$ python -q
>>> import numpy as np
>>> np.set_printoptions(precision=2, suppress=True, linewidth=120, sign=" ")
>>> O, _ = np.linalg.qr(np.array([[1.4, -0.9, 1.2, -0.3, 1.0, -0.7, 0.2, -0.3],
...     [0.1, 0.4, 0.1, 0.1, 0.1, -0.4, -0.3, 2.0],
...     [1.6, -1.9, -0.4, -0.1, 0.3, -0.6, -1.8, 0.2],
...     [-1.4, 0.3, 0.9, -0.1, 0.6, -0.5, 1.3, -0.9],
...     [-0.6, 0.0, -0.6, 2.5, 1.1, -0.8, 0.3, -1.8],
...     [-0.1, -0.6, -0.7, 0.9, 0.5, -1.9, 1.2, -0.7],
...     [-1.1, 0.8, -0.2, -0.4, -1.8, -0.7, 0.7, 0.3],
...     [1.6, 1.2, 0.9, 0.6, -1.1, 0.8, 0.7, 1.6]]))
>>> ev = np.array([-2, 3, 1, 0, 1, -3, 1, -3])
>>> arr = O @ np.diag(ev) @ O.T
>>> arr
array([[-1.  , -0.21,  0.57,  1.71, -0.11, -0.32, -0.49, -0.33],
       [-0.21, -0.27, -0.23, -0.41,  0.62, -1.79, -0.11, -0.01],
       [ 0.57, -0.23,  0.23, -0.08,  0.59,  0.55,  0.88, -1.93],
       [ 1.71, -0.41, -0.08, -0.69,  0.03, -0.36,  0.23, -0.09],
       [-0.11,  0.62,  0.59,  0.03, -0.2 ,  0.58, -0.09,  0.14],
       [-0.32, -1.79,  0.55, -0.36,  0.58, -1.12, -0.5 , -0.55],
       [-0.49, -0.11,  0.88,  0.23, -0.09, -0.5 ,  0.12,  1.14],
       [-0.33, -0.01, -1.93, -0.09,  0.14, -0.55,  1.14,  0.94]])
>>> np.linalg.cond(arr) > 100
np.True_
>>> np.linalg.matrix_rank(arr, rtol=0.1)
np.int64(7)
>>> round(float(np.linalg.norm(arr, 2) / np.linalg.norm(arr)), 2)
0.51
>>> [round(float(x), 2) for x in np.linalg.svd(arr, compute_uv=False)[:3]]
[3.0, 3.0, 3.0]
>>> rng = np.random.default_rng(48)
>>> m1 = rng.normal(size=(12, 4))
>>> m1 = 3 * m1 / np.linalg.norm(m1, axis=1, keepdims=True)
>>> m1
array([[-0.47,  2.04,  0.29,  2.13],
       [ 0.33, -2.05,  1.74, -1.29],
       [ 0.84,  2.37,  1.48,  0.7 ],
       [-1.7 , -0.06, -1.2 ,  2.16],
       [ 1.08,  1.64,  2.11,  0.81],
       [-1.62, -0.31, -0.32, -2.49],
       [ 0.45, -2.79,  0.41, -0.93],
       [-0.01,  2.78, -0.49,  1.01],
       [-2.26,  0.93,  1.66,  0.51],
       [-0.07,  0.57,  1.19,  2.69],
       [-1.8 ,  0.59,  2.  ,  1.2 ],
       [ 2.3 ,  1.91,  0.18,  0.14]])
>>> t3 = np.stack([m1, -2 * m1, m1[::-1]])
>>> np.linalg.matrix_rank(t3)
array([ 4,  4,  4])
>>> (t3 @ m1.T).shape
(3, 12, 12)
>>> dist = np.linalg.norm(m1[:, None] - m1[None], axis=-1)
>>> dist[0].round(6).argsort(kind="stable")[:4]
array([ 0,  7,  9,  2])
>>> dist.mean(axis=1).argmax()
np.int64(6)
>>> np.linalg.norm(m1 - m1.mean(axis=0), axis=1)
array([ 2.17,  3.45,  2.17,  3.  ,  2.17,  3.63,  3.81,  2.53,  2.23,  2.19,  2.09,  2.94])
>>> dist[0]
array([ 0.  ,  5.58,  2.29,  2.86,  2.76,  5.34,  5.79,  1.62,  2.99,  1.86,  2.77,  3.41])
>>> np.linalg.norm(m1, axis=1)
array([ 3.,  3.,  3.,  3.,  3.,  3.,  3.,  3.,  3.,  3.,  3.,  3.])
>>> (dist + 1e9 * np.eye(12)).round(6).argmin(axis=1)
array([  7,   6,   4,   0,   2,   1,   1,   0,  10,   0,   8,   2])
>>> np.unravel_index(dist.round(6).argmax(), dist.shape)
(np.int64(6), np.int64(7))
>>> dist.shape
(12, 12)
>>> data = np.array([[-0.23, -1.09, 0.24, -1.1, 1.48, -0.47, 0.04, -1.18, 0.58],
...     [-0.7, 1.3, -0.1, -2.2, 0.2, 0.5, -0.4, -0.4, -0.3],
...     [-0.3, -1.2, 0.3, -0.6, 0.6, -0.9, 0.4, -1.1, 0.7],
...     [0.3, 0.8, -0.7, 0.0, 0.7, -0.8, 0.9, 0.4, 0.7],
...     [0.8, -0.1, 0.6, 0.0, 0.8, -0.1, 0.5, 1.0, 0.3]])
>>> vec = np.array([8, 0, -3, -7, -7, -5, 4, -6, -2])
>>> np.sign((data @ vec).round(6))
array([ 1.,  1.,  1.,  1., -1.])
>>> out = np.array([[3, 1, 3, 1, 0, 0, 1, 0, 0, 2],
...     [1, 0, 2, 2, 1, 2, 2, 1, 0, 1],
...     [2, 1, 0, 0, 3, 3, 0, 1, 0, 3],
...     [0, 1, 3, 2, 0, 2, 1, 1, 1, 1],
...     [1, 1, 0, 3, 0, 3, 0, 2, 0, 0],
...     [2, 3, 0, 0, 3, 2, 3, 0, 2, 2],
...     [1, 1, 2, 0, 2, 1, 1, 1, 3, 1],
...     [3, 0, 3, 2, 3, 0, 2, 2, 2, 2],
...     [3, 1, 3, 2, 2, 0, 1, 2, 2, 2],
...     [3, 0, 3, 1, 1, 2, 3, 0, 2, 3]])
>>> F = out + out.T
>>> F
array([[ 6,  2,  5,  1,  1,  2,  2,  3,  3,  5],
       [ 2,  0,  3,  3,  2,  5,  3,  1,  1,  1],
       [ 5,  3,  0,  3,  3,  3,  2,  4,  3,  6],
       [ 1,  3,  3,  4,  3,  2,  1,  3,  3,  2],
       [ 1,  2,  3,  3,  0,  6,  2,  5,  2,  1],
       [ 2,  5,  3,  2,  6,  4,  4,  0,  2,  4],
       [ 2,  3,  2,  1,  2,  4,  2,  3,  4,  4],
       [ 3,  1,  4,  3,  5,  0,  3,  4,  4,  2],
       [ 3,  1,  3,  3,  2,  2,  4,  4,  4,  4],
       [ 5,  1,  6,  2,  1,  4,  4,  2,  4,  6]])
>>> ev, V = np.linalg.eigh(arr)
>>> vec = np.array([0, -2, 0, 2, 1, 0, -3, 3])
>>> (np.sign(V[:, -1].round(6)) == np.sign(V[0, -1].round(6))).astype(int)
array([ 1,  0,  1,  1,  1,  1,  0,  0])
>>> round(float(vec @ arr @ vec), 2)
-17.85
>>> round(np.abs(arr).sum(axis=1).max(), 2), round(float(np.abs(ev).max()), 2)
(np.float64(5.77), 3.0)
>>> ev, V = np.linalg.eigh(F)
>>> vec = np.array([0, 1, 1, 1, 1, -1, 0, -1, 2, -1])
>>> np.linalg.eigvalsh(F[1:, 1:])
array([-6.91, -5.57, -2.82, -1.26,  0.89,  2.13,  5.31,  6.07, 26.18])
>>> np.abs(F).sum(axis=1).max(), round(np.abs(ev).max(), 2)
(np.int64(35), np.float64(29.19))
>>> np.round(vec @ F @ vec / (vec @ vec), 2), round(float(ev[0]), 2), round(float(ev[-1]), 2)
(np.float64(-0.18), -6.94, 29.19)
>>> (np.sign(V[:, -1].round(6)) == np.sign(V[0, -1].round(6))).astype(int)
array([ 1,  1,  1,  1,  1,  1,  1,  1,  1,  1])
>>> t = np.deg2rad(15)
>>> M = np.eye(10)
>>> M[np.ix_([1, 9], [1, 9])] = [[np.cos(t), -np.sin(t)], [np.sin(t), np.cos(t)]]
>>> M
array([[ 1.  ,  0.  ,  0.  ,  0.  ,  0.  ,  0.  ,  0.  ,  0.  ,  0.  ,  0.  ],
       [ 0.  ,  0.97,  0.  ,  0.  ,  0.  ,  0.  ,  0.  ,  0.  ,  0.  , -0.26],
       [ 0.  ,  0.  ,  1.  ,  0.  ,  0.  ,  0.  ,  0.  ,  0.  ,  0.  ,  0.  ],
       [ 0.  ,  0.  ,  0.  ,  1.  ,  0.  ,  0.  ,  0.  ,  0.  ,  0.  ,  0.  ],
       [ 0.  ,  0.  ,  0.  ,  0.  ,  1.  ,  0.  ,  0.  ,  0.  ,  0.  ,  0.  ],
       [ 0.  ,  0.  ,  0.  ,  0.  ,  0.  ,  1.  ,  0.  ,  0.  ,  0.  ,  0.  ],
       [ 0.  ,  0.  ,  0.  ,  0.  ,  0.  ,  0.  ,  1.  ,  0.  ,  0.  ,  0.  ],
       [ 0.  ,  0.  ,  0.  ,  0.  ,  0.  ,  0.  ,  0.  ,  1.  ,  0.  ,  0.  ],
       [ 0.  ,  0.  ,  0.  ,  0.  ,  0.  ,  0.  ,  0.  ,  0.  ,  1.  ,  0.  ],
       [ 0.  ,  0.26,  0.  ,  0.  ,  0.  ,  0.  ,  0.  ,  0.  ,  0.  ,  0.97]])
>>> out = M / np.sqrt((M ** 2).mean(axis=1, keepdims=True))
>>> np.linalg.norm(out, axis=1)
array([ 3.16,  3.16,  3.16,  3.16,  3.16,  3.16,  3.16,  3.16,  3.16,  3.16])
>>> np.linalg.matrix_rank(M - M.mean(axis=1, keepdims=True))
np.int64(9)
>>> M - M.mean(axis=1, keepdims=True)
array([[ 0.9 , -0.1 , -0.1 , -0.1 , -0.1 , -0.1 , -0.1 , -0.1 , -0.1 , -0.1 ],
       [-0.07,  0.9 , -0.07, -0.07, -0.07, -0.07, -0.07, -0.07, -0.07, -0.33],
       [-0.1 , -0.1 ,  0.9 , -0.1 , -0.1 , -0.1 , -0.1 , -0.1 , -0.1 , -0.1 ],
       [-0.1 , -0.1 , -0.1 ,  0.9 , -0.1 , -0.1 , -0.1 , -0.1 , -0.1 , -0.1 ],
       [-0.1 , -0.1 , -0.1 , -0.1 ,  0.9 , -0.1 , -0.1 , -0.1 , -0.1 , -0.1 ],
       [-0.1 , -0.1 , -0.1 , -0.1 , -0.1 ,  0.9 , -0.1 , -0.1 , -0.1 , -0.1 ],
       [-0.1 , -0.1 , -0.1 , -0.1 , -0.1 , -0.1 ,  0.9 , -0.1 , -0.1 , -0.1 ],
       [-0.1 , -0.1 , -0.1 , -0.1 , -0.1 , -0.1 , -0.1 ,  0.9 , -0.1 , -0.1 ],
       [-0.1 , -0.1 , -0.1 , -0.1 , -0.1 , -0.1 , -0.1 , -0.1 ,  0.9 , -0.1 ],
       [-0.12,  0.14, -0.12, -0.12, -0.12, -0.12, -0.12, -0.12, -0.12,  0.84]])
>>> np.linalg.matrix_rank(out) == np.linalg.matrix_rank(M)
np.True_
>>> np.round(M @ M.T, 2) + 0
array([[ 1.,  0.,  0.,  0.,  0.,  0.,  0.,  0.,  0.,  0.],
       [ 0.,  1.,  0.,  0.,  0.,  0.,  0.,  0.,  0.,  0.],
       [ 0.,  0.,  1.,  0.,  0.,  0.,  0.,  0.,  0.,  0.],
       [ 0.,  0.,  0.,  1.,  0.,  0.,  0.,  0.,  0.,  0.],
       [ 0.,  0.,  0.,  0.,  1.,  0.,  0.,  0.,  0.,  0.],
       [ 0.,  0.,  0.,  0.,  0.,  1.,  0.,  0.,  0.,  0.],
       [ 0.,  0.,  0.,  0.,  0.,  0.,  1.,  0.,  0.,  0.],
       [ 0.,  0.,  0.,  0.,  0.,  0.,  0.,  1.,  0.,  0.],
       [ 0.,  0.,  0.,  0.,  0.,  0.,  0.,  0.,  1.,  0.],
       [ 0.,  0.,  0.,  0.,  0.,  0.,  0.,  0.,  0.,  1.]])
>>> np.linalg.norm(M, axis=0)
array([ 1.,  1.,  1.,  1.,  1.,  1.,  1.,  1.,  1.,  1.])
>>> np.allclose(M, M.T)
False
>>> np.sort(np.abs(np.linalg.eigvals(M)))
array([ 1.,  1.,  1.,  1.,  1.,  1.,  1.,  1.,  1.,  1.])
>>> round(np.linalg.det(M), 2)
np.float64(1.0)
>>> np.linalg.matrix_power(M, 2)
array([[ 1.  ,  0.  ,  0.  ,  0.  ,  0.  ,  0.  ,  0.  ,  0.  ,  0.  ,  0.  ],
       [ 0.  ,  0.87,  0.  ,  0.  ,  0.  ,  0.  ,  0.  ,  0.  ,  0.  , -0.5 ],
       [ 0.  ,  0.  ,  1.  ,  0.  ,  0.  ,  0.  ,  0.  ,  0.  ,  0.  ,  0.  ],
       [ 0.  ,  0.  ,  0.  ,  1.  ,  0.  ,  0.  ,  0.  ,  0.  ,  0.  ,  0.  ],
       [ 0.  ,  0.  ,  0.  ,  0.  ,  1.  ,  0.  ,  0.  ,  0.  ,  0.  ,  0.  ],
       [ 0.  ,  0.  ,  0.  ,  0.  ,  0.  ,  1.  ,  0.  ,  0.  ,  0.  ,  0.  ],
       [ 0.  ,  0.  ,  0.  ,  0.  ,  0.  ,  0.  ,  1.  ,  0.  ,  0.  ,  0.  ],
       [ 0.  ,  0.  ,  0.  ,  0.  ,  0.  ,  0.  ,  0.  ,  1.  ,  0.  ,  0.  ],
       [ 0.  ,  0.  ,  0.  ,  0.  ,  0.  ,  0.  ,  0.  ,  0.  ,  1.  ,  0.  ],
       [ 0.  ,  0.5 ,  0.  ,  0.  ,  0.  ,  0.  ,  0.  ,  0.  ,  0.  ,  0.87]])
>>> (M + M.T) / 2
array([[ 1.  ,  0.  ,  0.  ,  0.  ,  0.  ,  0.  ,  0.  ,  0.  ,  0.  ,  0.  ],
       [ 0.  ,  0.97,  0.  ,  0.  ,  0.  ,  0.  ,  0.  ,  0.  ,  0.  ,  0.  ],
       [ 0.  ,  0.  ,  1.  ,  0.  ,  0.  ,  0.  ,  0.  ,  0.  ,  0.  ,  0.  ],
       [ 0.  ,  0.  ,  0.  ,  1.  ,  0.  ,  0.  ,  0.  ,  0.  ,  0.  ,  0.  ],
       [ 0.  ,  0.  ,  0.  ,  0.  ,  1.  ,  0.  ,  0.  ,  0.  ,  0.  ,  0.  ],
       [ 0.  ,  0.  ,  0.  ,  0.  ,  0.  ,  1.  ,  0.  ,  0.  ,  0.  ,  0.  ],
       [ 0.  ,  0.  ,  0.  ,  0.  ,  0.  ,  0.  ,  1.  ,  0.  ,  0.  ,  0.  ],
       [ 0.  ,  0.  ,  0.  ,  0.  ,  0.  ,  0.  ,  0.  ,  1.  ,  0.  ,  0.  ],
       [ 0.  ,  0.  ,  0.  ,  0.  ,  0.  ,  0.  ,  0.  ,  0.  ,  1.  ,  0.  ],
       [ 0.  ,  0.  ,  0.  ,  0.  ,  0.  ,  0.  ,  0.  ,  0.  ,  0.  ,  0.97]])
>>> round(float(np.trace(M)), 2)
9.93
>>> (M - M.T) / 2
array([[ 0.  ,  0.  ,  0.  ,  0.  ,  0.  ,  0.  ,  0.  ,  0.  ,  0.  ,  0.  ],
       [ 0.  ,  0.  ,  0.  ,  0.  ,  0.  ,  0.  ,  0.  ,  0.  ,  0.  , -0.26],
       [ 0.  ,  0.  ,  0.  ,  0.  ,  0.  ,  0.  ,  0.  ,  0.  ,  0.  ,  0.  ],
       [ 0.  ,  0.  ,  0.  ,  0.  ,  0.  ,  0.  ,  0.  ,  0.  ,  0.  ,  0.  ],
       [ 0.  ,  0.  ,  0.  ,  0.  ,  0.  ,  0.  ,  0.  ,  0.  ,  0.  ,  0.  ],
       [ 0.  ,  0.  ,  0.  ,  0.  ,  0.  ,  0.  ,  0.  ,  0.  ,  0.  ,  0.  ],
       [ 0.  ,  0.  ,  0.  ,  0.  ,  0.  ,  0.  ,  0.  ,  0.  ,  0.  ,  0.  ],
       [ 0.  ,  0.  ,  0.  ,  0.  ,  0.  ,  0.  ,  0.  ,  0.  ,  0.  ,  0.  ],
       [ 0.  ,  0.  ,  0.  ,  0.  ,  0.  ,  0.  ,  0.  ,  0.  ,  0.  ,  0.  ],
       [ 0.  ,  0.26,  0.  ,  0.  ,  0.  ,  0.  ,  0.  ,  0.  ,  0.  ,  0.  ]])
